$ python -q
>>> import numpy as np
>>> import numpy.linalg as la
>>> np.set_printoptions(suppress=True, linewidth=200)
>>> W0 = np.load("case7.npy")
>>> print(W0)
[[ 0  9 -9  0  1  0  0  7 -7  0  0]
 [ 0 -5  0  0  9  0  0  1  4  7  9]
 [ 0  0  0  0  0  0  0 -3  0  5  2]
 [ 9  0 -6  0 -9  0  0  0  4  0  0]
 [ 2  0 -6  0  0  0  0  0  0 -8 -3]
 [ 0  0  0  0  0  0  0  9  0  0  0]
 [ 0  0  0  0  0 -6  0  0 -1  0 -5]
 [ 0  0 -3  0  0  0  0  1  0  0  0]
 [ 0  0  9  0  0 -4  0  0  4  0  0]
 [ 0  0  0  0  0  0 -9  0  0  0  1]]
>>> print(W0.shape)
(10, 11)
>>> print(np.abs(W0).max())
9
>>> print(W0 - W0[0])
[[  0   0   0   0   0   0   0   0   0   0   0]
 [  0 -14   9   0   8   0   0  -6  11   7   9]
 [  0  -9   9   0  -1   0   0 -10   7   5   2]
 [  9  -9   3   0 -10   0   0  -7  11   0   0]
 [  2  -9   3   0  -1   0   0  -7   7  -8  -3]
 [  0  -9   9   0  -1   0   0   2   7   0   0]
 [  0  -9   9   0  -1  -6   0  -7   6   0  -5]
 [  0  -9   6   0  -1   0   0  -6   7   0   0]
 [  0  -9  18   0  -1  -4   0  -7  11   0   0]
 [  0  -9   9   0  -1   0  -9  -7   7   0   1]]
>>> print(np.count_nonzero(W0))
33
>>> print(W0.sum(axis=1))
[  1  25   4  -2 -15   9 -12  -2   9  -8]
>>> print(W0.sum(axis=0))
[ 11   4 -15   0   1 -10  -9  15   4   4   4]
>>> vec = np.array([2, 2, 2, 1, 0, 0, 1, 0, 1, 1, 0])
>>> print((W0 * vec).sum(axis=1))
[ -7   1   5  10 -16   0  -1  -6  22  -9]
>>> print(W0 @ vec)
[ -7   1   5  10 -16   0  -1  -6  22  -9]
>>> print(W0 * vec)
[[  0  18 -18   0   0   0   0   0  -7   0   0]
 [  0 -10   0   0   0   0   0   0   4   7   0]
 [  0   0   0   0   0   0   0   0   0   5   0]
 [ 18   0 -12   0   0   0   0   0   4   0   0]
 [  4   0 -12   0   0   0   0   0   0  -8   0]
 [  0   0   0   0   0   0   0   0   0   0   0]
 [  0   0   0   0   0   0   0   0  -1   0   0]
 [  0   0  -6   0   0   0   0   0   0   0   0]
 [  0   0  18   0   0   0   0   0   4   0   0]
 [  0   0   0   0   0   0  -9   0   0   0   0]]
>>> print((W0 @ vec).argmax())
8
>>> m1 = np.load("test14.npy")
>>> print(m1)
[[-6 -3  6  3  0 -3 -3  3 -6  6]
 [-6 -3  6  3  0 -3 -3  3 -6  6]
 [-6 -3  6  3  0 -3 -3  3 -6  6]
 [-4 -2  4  2  0 -2 -2  2 -4  4]]
>>> # columns 1 and 5 are equal
>>> print(round(float(la.norm(m1, 2) / la.norm(m1)), 2))
1.0
>>> print(la.matrix_rank(m1, rtol=0.1))
1
>>> print(np.argsort(-la.norm(m1, axis=0).round(6), kind="stable")[:3])
[0 2 8]
>>> print(la.cond(m1) > 100)
True
>>> print([round(float(x), 2) for x in la.svd(m1, compute_uv=False)[:3]])
[25.51, 0.0, 0.0]
>>> def softmax(z):
...     e = np.exp(z - z.max(axis=-1, keepdims=True))
...     return e / e.sum(axis=-1, keepdims=True)
... 
>>> print(np.round(softmax(W0[6] + -2), 2) + 0)
[0.12 0.12 0.12 0.12 0.12 0.   0.12 0.12 0.04 0.12 0.  ]
>>> print(np.round(softmax(W0[6]), 2) + 0)
[0.12 0.12 0.12 0.12 0.12 0.   0.12 0.12 0.04 0.12 0.  ]
>>> print(np.round(softmax(10 * W0[6]), 2) + 0)
[0.12 0.12 0.12 0.12 0.12 0.   0.12 0.12 0.   0.12 0.  ]
>>> print(np.round(softmax(W0).sum(axis=1), 2))
[1. 1. 1. 1. 1. 1. 1. 1. 1. 1.]
>>> S = W0 @ W0.T / np.sqrt(11)
>>> print(np.round(softmax(S), 2) + 0)
[[1.   0.   0.   0.   0.   0.   0.   0.   0.   0.  ]
 [0.   1.   0.   0.   0.   0.   0.   0.   0.   0.  ]
 [0.   0.97 0.03 0.   0.   0.   0.   0.   0.   0.  ]
 [0.   0.   0.   1.   0.   0.   0.   0.   0.   0.  ]
 [0.   0.   0.   0.   1.   0.   0.   0.   0.   0.  ]
 [0.   0.   0.   0.   0.   1.   0.   0.   0.   0.  ]
 [0.   0.   0.   0.   0.   0.   1.   0.   0.   0.  ]
 [0.98 0.   0.   0.01 0.01 0.   0.   0.   0.   0.  ]
 [0.   0.   0.   0.   0.   0.   0.   0.   1.   0.  ]
 [0.   0.   0.   0.   0.   0.   0.   0.   0.   1.  ]]
>>> print(np.round(softmax(S + np.triu(np.full(S.shape, -np.inf), 1)), 2) + 0)
[[1.   0.   0.   0.   0.   0.   0.   0.   0.   0.  ]
 [0.   1.   0.   0.   0.   0.   0.   0.   0.   0.  ]
 [0.   0.97 0.03 0.   0.   0.   0.   0.   0.   0.  ]
 [0.   0.   0.   1.   0.   0.   0.   0.   0.   0.  ]
 [0.   0.   0.   0.   1.   0.   0.   0.   0.   0.  ]
 [0.   0.   0.   0.   0.   1.   0.   0.   0.   0.  ]
 [0.   0.   0.   0.   0.   0.   1.   0.   0.   0.  ]
 [0.98 0.   0.   0.01 0.01 0.   0.   0.   0.   0.  ]
 [0.   0.   0.   0.   0.   0.   0.   0.   1.   0.  ]
 [0.   0.   0.   0.   0.   0.   0.   0.   0.   1.  ]]
>>> print(softmax(S).round(6).argmax(axis=1))
[0 1 1 3 4 5 6 0 8 9]
